$ python3 -q
>>> import numpy as np
>>> import numpy.linalg as la
>>> np.set_printoptions(precision=1, suppress=True, linewidth=160, sign=" ")
>>> K = np.load("data.npy")
>>> print(K)
[[ 0.8  0.   0.   0.   0.   0.   0.6  0. ]
 [ 0.   1.   0.   0.   0.   0.   0.   0. ]
 [ 0.   0.   1.   0.   0.   0.   0.   0. ]
 [ 0.   0.   0.   1.   0.   0.   0.   0. ]
 [ 0.   0.   0.   0.   1.   0.   0.   0. ]
 [ 0.   0.   0.   0.   0.   1.   0.   0. ]
 [-0.6  0.   0.   0.   0.   0.   0.8  0. ]
 [ 0.   0.   0.   0.   0.   0.   0.   1. ]]
>>> rng = np.random.default_rng(295)
>>> lab = rng.permutation(8)
>>> print(lab)
[ 6  5  1  2  7  0  3  4]
>>> Y = K[lab][:, lab]
>>> print(np.trace(Y))
7.6
>>> print(np.allclose(Y, K))
False
>>> print(np.sort(np.abs(la.eigvals(Y))))
[ 1.  1.  1.  1.  1.  1.  1.  1.]
>>> print(np.diag(Y))
[ 0.8  1.   1.   1.   1.   0.8  1.   1. ]
>>> print(Y)
[[ 0.8  0.   0.   0.   0.  -0.6  0.   0. ]
 [ 0.   1.   0.   0.   0.   0.   0.   0. ]
 [ 0.   0.   1.   0.   0.   0.   0.   0. ]
 [ 0.   0.   0.   1.   0.   0.   0.   0. ]
 [ 0.   0.   0.   0.   1.   0.   0.   0. ]
 [ 0.6  0.   0.   0.   0.   0.8  0.   0. ]
 [ 0.   0.   0.   0.   0.   0.   1.   0. ]
 [ 0.   0.   0.   0.   0.   0.   0.   1. ]]
>>> W0 = np.loadtxt("arr.csv", delimiter=",")
>>> print(W0)
[[ 1.  -2.8 -1.9  0.   0.9 -2.9  2.  -2.2 -2. ]
 [ 0.9 -2.9 -2.1 -0.1  1.1 -3.1  2.1 -2.  -1.9]
 [ 1.  -3.  -2.2  0.2  1.  -3.   1.9 -2.  -2. ]
 [ 0.9 -2.7 -2.   0.   1.1 -3.   2.1 -2.  -2. ]
 [ 1.  -3.  -2.   0.2  1.1 -3.1  2.  -2.  -2.1]
 [ 1.1 -3.  -2.1  0.1  0.9 -3.   2.1 -1.9 -1.9]
 [ 1.   0.9  3.  -0.1  1.1  2.   0.  -3.   1.9]
 [ 1.2  1.1  3.1 -0.1  1.   2.  -0.1 -3.1  1.9]
 [ 1.   1.   2.9  0.   1.2  2.   0.  -3.   1.9]
 [ 0.9  0.8  3.1 -0.1  0.9  1.9 -0.1 -3.   1.9]
 [ 0.9  1.1  3.   0.1  0.9  2.2  0.  -3.   2. ]
 [ 0.9  0.9  3.1  0.1  1.   1.9 -0.2 -2.9  1.9]
 [-1.   1.   0.1  0.2  3.  -3.  -2.1 -1.   1.9]
 [-0.8  1.1 -0.1  0.2  3.1 -3.1 -2.2 -0.9  2. ]
 [-0.8  0.9  0.   0.1  3.  -2.8 -1.9 -1.1  2. ]
 [-1.   1.  -0.1 -0.2  3.1 -3.1 -1.9 -1.1  2. ]
 [-0.9  1.1  0.3  0.3  3.  -3.2 -2.  -1.1  2.2]
 [-0.9  1.1 -0.1 -0.2  3.  -3.  -2.1 -1.   2.1]]
>>> P = W0 @ la.solve(W0.T @ W0, W0.T)
>>> print(np.allclose(P @ P, P))
True
>>> print(la.matrix_rank(W0, rtol=0.1))
3
>>> print(np.argsort(-la.norm(W0, axis=0).round(6), kind="stable")[:3])
[ 5  7  2]
>>> Ac = W0 - W0.mean(axis=0)
>>> vecs = la.svd(Ac)[2][:3]
>>> Y = Ac - Ac @ vecs.T @ vecs
>>> print(la.norm(Y, axis=1).round(6).argmax())
16
>>> print(round(float(la.norm(Y) / la.norm(Ac)), 1))
0.0
>>> print(np.round(np.cov(Ac @ vecs.T, rowvar=False), 1) + 0)
[[ 15.5   0.    0. ]
 [  0.    7.8   0. ]
 [  0.    0.    0. ]]
>>> print((Ac @ vecs.T).std(axis=0))
[ 3.8  2.7  0.2]
>>> Ac = W0 - W0.mean(axis=0)
>>> Uu, sigma, vt = la.svd(Ac, full_matrices=False)
>>> print(sigma)
[ 16.2  11.5   0.7   0.5   0.4   0.4   0.3   0.3   0.2]
>>> print(np.round(np.abs(vt[-1]), 1) + 0)
[ 0.1  0.2  0.3  0.2  0.1  0.   0.2  0.8  0.3]
>>> print(np.searchsorted(np.cumsum(sigma ** 2) / (sigma ** 2).sum(), 0.9) + 1)
2
>>> print(la.matrix_rank(Ac))
9
>>> w1 = np.array([[0, 0],
...     [2, 1],
...     [0, 1],
...     [0, 0],
...     [1, 2],
...     [1, 2],
...     [2, 2],
...     [1, 0],
...     [2, 1]])
>>> beta = np.array([3, 2])
>>> act = np.maximum(W0 @ w1 + beta, 0)
>>> print((act > 0).astype(int))
[[ 0  0]
 [ 0  0]
 [ 0  0]
 [ 0  0]
 [ 0  0]
 [ 0  0]
 [ 1  1]
 [ 1  1]
 [ 1  1]
 [ 1  1]
 [ 1  1]
 [ 1  1]
 [ 1  1]
 [ 1  1]
 [ 1  1]
 [ 1  1]
 [ 1  1]
 [ 1  1]]
>>> W2 = np.array([[1, -2, 0], [0, 2, 2]])
>>> print(w1 @ W2)
[[ 0  0  0]
 [ 2 -2  2]
 [ 0  2  2]
 [ 0  0  0]
 [ 1  2  4]
 [ 1  2  4]
 [ 2  0  4]
 [ 1 -2  0]
 [ 2 -2  2]]
>>> M = np.load("sample10.npy")
>>> print(M)
[[ -1.8  -0.8   1.    0.   -0.6  -0.3   0.3]
 [ -0.7  -0.1   0.3  -0.5   0.   -1.3  -0.8]
 [  0.1  -0.5  -1.8  -0.4  -0.5  -0.9  -1.4]
 [ -1.4  -1.1   1.5  -1.6  -1.2  -1.3  -0.1]
 [  1.8   0.5   1.1   0.7  -0.8   1.4  -0.3]
 [ -0.1  -2.    0.   -1.6   0.5   0.1   0.5]
 [  1.    1.8   1.3   0.4   1.4   1.2  -0.2]
 [ -0.8  -0.3   1.1   0.8   0.   -0.6  -0.5]
 [  0.9  -2.    0.1  -1.2   1.3  -0.2  -0.2]
 [ 16.  -12.    4.   12.  -22.  -26.   22. ]]
>>> Y = np.c_[M[:, :5] @ np.array([[3, 3, 3, 1, 1],
...     [2, 0, 2, 3, 1],
...     [0, 3, 0, 0, 2],
...     [0, 3, 0, 3, 0],
...     [0, 3, 2, 1, 3]]), np.array([3, 3, 2, 1, 3, 2, 0, 0, 1, 1])]
>>> print(Y)
[[ -7.   -4.2  -8.2  -4.8  -2.4   3. ]
 [ -2.3  -2.7  -2.3  -2.5  -0.2   3. ]
 [ -0.7  -7.8  -1.7  -3.1  -5.5   2. ]
 [ -6.4  -8.1  -8.8 -10.7  -3.1   1. ]
 [  6.4   8.4   4.8   4.6   2.1   3. ]
 [ -4.3  -3.6  -3.3 -10.4  -0.6   2. ]
 [  6.6  12.3   9.4   9.    9.6   0. ]
 [ -3.    3.3  -3.    0.7   1.1   0. ]
 [ -1.3   3.3   1.3  -7.4   3.    1. ]
 [ 24.   30.  -20.   -6.  -54.    1. ]]
>>> print(np.round(la.norm(Y - M @ la.lstsq(M, Y)[0], axis=0), 1) + 0)
[ 0.   0.   0.   0.   0.   4.1]
>>> print(la.matrix_rank(Y))
6
>>> print(la.norm(la.qr(M)[0].T @ Y, axis=0) ** 2 / ((Y ** 2).sum(axis=0) + 1e-12))
[ 1.   1.   1.   1.   1.   0.6]
>>> print(la.matrix_rank(np.c_[M, Y]))
8
>>> feats = np.load("test13.npy")
>>> print(feats.round(1) + 0)
[[ 1.2  1.1  2.9 -2.1]
 [-1.5  5.6  1.7 -8.6]
 [ 0.1  1.9  2.1 -2. ]
 [-1.8  1.5  0.   3. ]
 [-3.5  5.3 -0.4 -3.8]
 [-5.6  7.5 -1.8 -5.5]
 [-0.5  0.4  1.   3.2]
 [ 9.9 -6.   9.2 -0.5]
 [-1.7  3.   0.6 -1.2]
 [ 1.2 -0.3  2.4  1.9]
 [ 6.2 -3.7  6.3  0.9]
 [ 0.5  3.4  3.  -6.8]
 [ 3.7 -3.7  3.8  5.7]
 [ 3.8 -0.1  5.1 -4.1]
 [ 0.9  1.1  2.6 -1.5]
 [ 0.9 -0.7  2.   3.5]
 [ 3.7 -2.   4.3  1.3]
 [ 3.9 -0.5  5.1 -3.2]
 [ 1.1  0.3  2.6  0.2]
 [-3.   4.6 -0.1 -3. ]
 [-1.5  4.   1.2 -4.4]
 [-1.2  3.   1.2 -2.5]
 [ 5.5 -2.4  6.  -1.3]
 [ 2.   1.1  3.7 -3.5]
 [ 5.1 -1.8  5.9 -2. ]
 [-0.9  3.5  1.6 -4.3]
 [-2.9  4.7  0.  -3.4]
 [-7.1  8.1 -3.1 -4.1]
 [-3.9  6.3 -0.4 -5.8]
 [ 0.9  1.4  2.7 -2.2]
 [-0.3  1.8  1.6 -1. ]
 [ 3.7 -2.   4.4  1.2]
 [-0.7  2.1  1.3 -0.9]
 [ 1.6  0.6  3.1 -1.3]
 [-0.9  1.6  1.   0.9]
 [ 1.5 -1.6  2.3  4.6]
 [ 0.6  1.3  2.4 -1.4]
 [ 1.4  1.3  3.2 -3. ]]
>>> print([round(float(x), 1) for x in la.svd(feats, compute_uv=False)[:3]])
[32.4, 24.6, 8.7]
>>> print(np.argsort(-la.norm(feats, axis=0).round(6), kind="stable")[:3])
[ 3  1  2]
>>> print(la.cond(feats) > 100)
True
>>> A = np.loadtxt("dump.csv", delimiter=",")
>>> print(A)
[[ -4.    8.7  17.6]
 [-18.8   6.7  -1.6]
 [-15.5   1.  -12.5]
 [  3.6  -8.5 -17.7]
 [-16.7   2.2 -10.8]
 [ 12.7  -9.8 -12. ]
 [ 15.   -0.6  13.2]
 [  7.    4.6  18.2]
 [ -8.   -4.1 -17.9]
 [-12.8  -1.1 -15.3]
 [ 14.   -9.7 -10.5]
 [  1.6  -8.  -18.3]
 [ 18.3  -4.5   6.6]
 [ 18.7  -5.7   4.1]
 [  6.5   4.8  18.3]
 [ -7.9   9.5  15.7]]
>>> G = np.cov(A, rowvar=False)
>>> print(np.argwhere(np.triu(np.abs(np.corrcoef(A.T)) > 0.8, 1)))
[]
>>> print(A.std(axis=0))
[ 12.6   6.3  14. ]
>>> print(G.shape)
(3, 3)
>>> print(round(np.corrcoef(A[:, 1], A[:, 0])[0, 1], 1))
-0.5
>>> print(np.corrcoef(A.T))
[[ 1.  -0.5  0.3]
 [-0.5  1.   0.7]
 [ 0.3  0.7  1. ]]
>>> Uu, sigma, vt = la.svd(A)
>>> vecs = vt[:(sigma > 1e-8).sum()]
>>> vec = A[1] + 5 * A[15] + rng.integers(2) * np.eye(3)[0]
>>> print(vec)
[-57.5  54.   77. ]
>>> print(la.matrix_rank(np.vstack([A, vec])))
3
>>> print(np.diag(vecs.T @ vecs))
[ 0.9  0.2  0.9]
>>> data = np.loadtxt("m.csv", delimiter=",")
>>> print(data)
[[ 3.8  7.8 -4.  -3. ]
 [ 5.4  4.1  7.3 -1.1]
 [ 4.7  2.5  8.4 -0.4]
 [ 5.   8.  -1.1 -2.9]
 [-4.8 -2.8 -8.3  0.6]
 [-5.3 -8.   0.2  2.9]
 [ 2.5  7.  -6.1 -2.8]
 [ 5.6  4.8  6.6 -1.4]
 [ 5.2  3.6  7.7 -0.9]
 [ 1.2  5.8 -7.6 -2.5]
 [-5.4 -4.1 -7.3  1.1]]
>>> Ac = data - data.mean(axis=0)
>>> vecs = la.svd(Ac)[2][:2]
>>> Y = Ac - Ac @ vecs.T @ vecs
>>> print((Ac @ vecs.T).std(axis=0))
[ 7.6  5.6]
>>> Uu, sigma, vt = la.svd(data)
>>> vecs = vt[:(sigma > 1e-8).sum()]
>>> vec = data[5] + 5 * data[3] + rng.integers(2) * np.eye(4)[1]
>>> print(vec)
[ 19.9  32.3  -5.  -11.8]
>>> print(np.round(la.norm(vec - vecs.T @ vecs @ vec), 1))
0.0
>>> print(la.matrix_rank(np.vstack([data, vec])))
2
>>> lab = data[:, 1] > np.median(data[:, 1])
>>> f = data[lab].mean(axis=0) - data[~lab].mean(axis=0)
>>> print(np.argsort(-np.abs(f).round(6), kind="stable"))
[ 1  2  0  3]
>>> print(((data - data.mean(axis=0)) @ f > 0).astype(int))
[ 1  0  0  1  0  0  1  1  0  1  0]
>>> print(lab.astype(int))
[ 1  0  0  1  0  0  1  1  0  1  0]
>>> E = np.load("mat.npy")
>>> print(E)
[[ 0  1 -3  1  0  0 -3 -3  3  3]
 [-2  0 -1  2 -1  0  1  0 -2  3]
 [ 3  0  3  3  1  3  0  3 -3  3]
 [ 0  1 -3  1  0  0 -3 -3  3  3]]
>>> r = la.matrix_rank(E)
>>> print(r)
3
>>> ns = la.svd(E)[2][r:].T
>>> print(np.round(ns @ ns.T, 1) + 0)
[[ 0.5  0.  -0.2  0.  -0.2 -0.2  0.2 -0.1 -0.1  0. ]
 [ 0.   1.   0.   0.   0.   0.   0.1  0.1 -0.1 -0.1]
 [-0.2  0.   0.7  0.  -0.1 -0.1 -0.1 -0.3  0.2  0.2]
 [ 0.   0.   0.   0.7  0.  -0.1  0.   0.   0.2 -0.4]
 [-0.2  0.  -0.1  0.   0.9 -0.1  0.1  0.  -0.1  0. ]
 [-0.2  0.  -0.1 -0.1 -0.1  0.8  0.1 -0.1  0.  -0.1]
 [ 0.2  0.1 -0.1  0.   0.1  0.1  0.7 -0.2  0.3  0.1]
 [-0.1  0.1 -0.3  0.   0.  -0.1 -0.2  0.7  0.3  0.1]
 [-0.1 -0.1  0.2  0.2 -0.1  0.   0.3  0.3  0.6  0.1]
 [ 0.  -0.1  0.2 -0.4  0.  -0.1  0.1  0.1  0.1  0.4]]
>>> G = np.cov(W0, rowvar=False)
>>> print(np.round(np.median(W0, axis=0), 1) + 0)
[ 0.9  0.9  0.   0.   1.1 -3.   0.  -2.   1.9]
>>> print(np.argsort(-W0.std(axis=0).round(6), kind="stable"))
[ 5  2  8  1  6  4  0  7  3]
>>> print(np.round(np.corrcoef(W0[:, 4], W0[:, 5])[0, 1], 1))
-0.5
>>> print(np.round(np.corrcoef(W0.T), 1) + 0)
[[ 1.  -0.5  0.1 -0.1 -1.   0.5  0.9 -0.9 -0.5]
 [-0.5  1.   0.8 -0.1  0.5  0.5 -0.9  0.   1. ]
 [ 0.1  0.8  1.  -0.2 -0.1  0.9 -0.4 -0.6  0.8]
 [-0.1 -0.1 -0.2  1.   0.1 -0.3  0.   0.3 -0.1]
 [-1.   0.5 -0.1  0.1  1.  -0.5 -0.9  0.9  0.5]
 [ 0.5  0.5  0.9 -0.3 -0.5  1.   0.  -0.9  0.5]
 [ 0.9 -0.9 -0.4  0.  -0.9  0.   1.  -0.5 -0.9]
 [-0.9  0.  -0.6  0.3  0.9 -0.9 -0.5  1.   0. ]
 [-0.5  1.   0.8 -0.1  0.5  0.5 -0.9  0.   1. ]]
>>> Uu, sigma, vt = la.svd(E)
>>> vecs = vt[:(sigma > 1e-8).sum()]
>>> vec = E[0] + 5 * E[3] + rng.integers(2) * np.eye(10)[9]
>>> print(vec)
[  0.   6. -18.   6.   0.   0. -18. -18.  18.  18.]
>>> print(la.matrix_rank(np.vstack([E, vec])))
3
>>> print(np.round(vecs.T @ vecs, 1) + 0)
[[ 0.5  0.   0.2  0.   0.2  0.2 -0.2  0.1  0.1  0. ]
 [ 0.   0.   0.   0.   0.   0.  -0.1 -0.1  0.1  0.1]
 [ 0.2  0.   0.3  0.   0.1  0.1  0.1  0.3 -0.2 -0.2]
 [ 0.   0.   0.   0.3  0.   0.1  0.   0.  -0.2  0.4]
 [ 0.2  0.   0.1  0.   0.1  0.1 -0.1  0.   0.1  0. ]
 [ 0.2  0.   0.1  0.1  0.1  0.2 -0.1  0.1  0.   0.1]
 [-0.2 -0.1  0.1  0.  -0.1 -0.1  0.3  0.2 -0.3 -0.1]
 [ 0.1 -0.1  0.3  0.   0.   0.1  0.2  0.3 -0.3 -0.1]
 [ 0.1  0.1 -0.2 -0.2  0.1  0.  -0.3 -0.3  0.4 -0.1]
 [ 0.   0.1 -0.2  0.4  0.   0.1 -0.1 -0.1 -0.1  0.6]]
>>> F = np.array([[9, -4, -4, -8, 1, 0],
...     [-2, -1, 3, 4, 6, -4],
...     [-9, -8, -9, -7, 2, 9],
...     [-3, 1, 4, 7, 3, -3],
...     [7, 7, -4, 7, 1, 9],
...     [-2, -9, 8, -6, 3, -4]])
>>> print(F)
[[ 9 -4 -4 -8  1  0]
 [-2 -1  3  4  6 -4]
 [-9 -8 -9 -7  2  9]
 [-3  1  4  7  3 -3]
 [ 7  7 -4  7  1  9]
 [-2 -9  8 -6  3 -4]]
>>> Y = F / la.norm(F, axis=1, keepdims=True)
>>> G = Y @ Y.T
>>> print(la.norm(Y, axis=1))
[ 1.  1.  1.  1.  1.  1.]
>>> print((np.abs(G) > 0.9).astype(int))
[[ 1  0  0  0  0  0]
 [ 0  1  0  0  0  0]
 [ 0  0  1  0  0  0]
 [ 0  0  0  1  0  0]
 [ 0  0  0  0  1  0]
 [ 0  0  0  0  0  1]]
>>> print((G - 2 * np.eye(6)).round(6).argmax(axis=1))
[ 5  3  0  1  0  1]
>>> print(np.round(np.degrees(np.arccos(np.clip(G[0, 1], -1, 1))), 1))
115.5
>>> print(G[0].round(1) + 0)
[ 1.  -0.4  0.2 -0.8  0.   0.2]
>>> print(G.round(1) + 0)
[[ 1.  -0.4  0.2 -0.8  0.   0.2]
 [-0.4  1.  -0.3  0.9 -0.2  0.4]
 [ 0.2 -0.3  1.  -0.5 -0.2  0.1]
 [-0.8  0.9 -0.5  1.   0.   0.1]
 [ 0.  -0.2 -0.2  0.   1.  -0.8]
 [ 0.2  0.4  0.1  0.1 -0.8  1. ]]
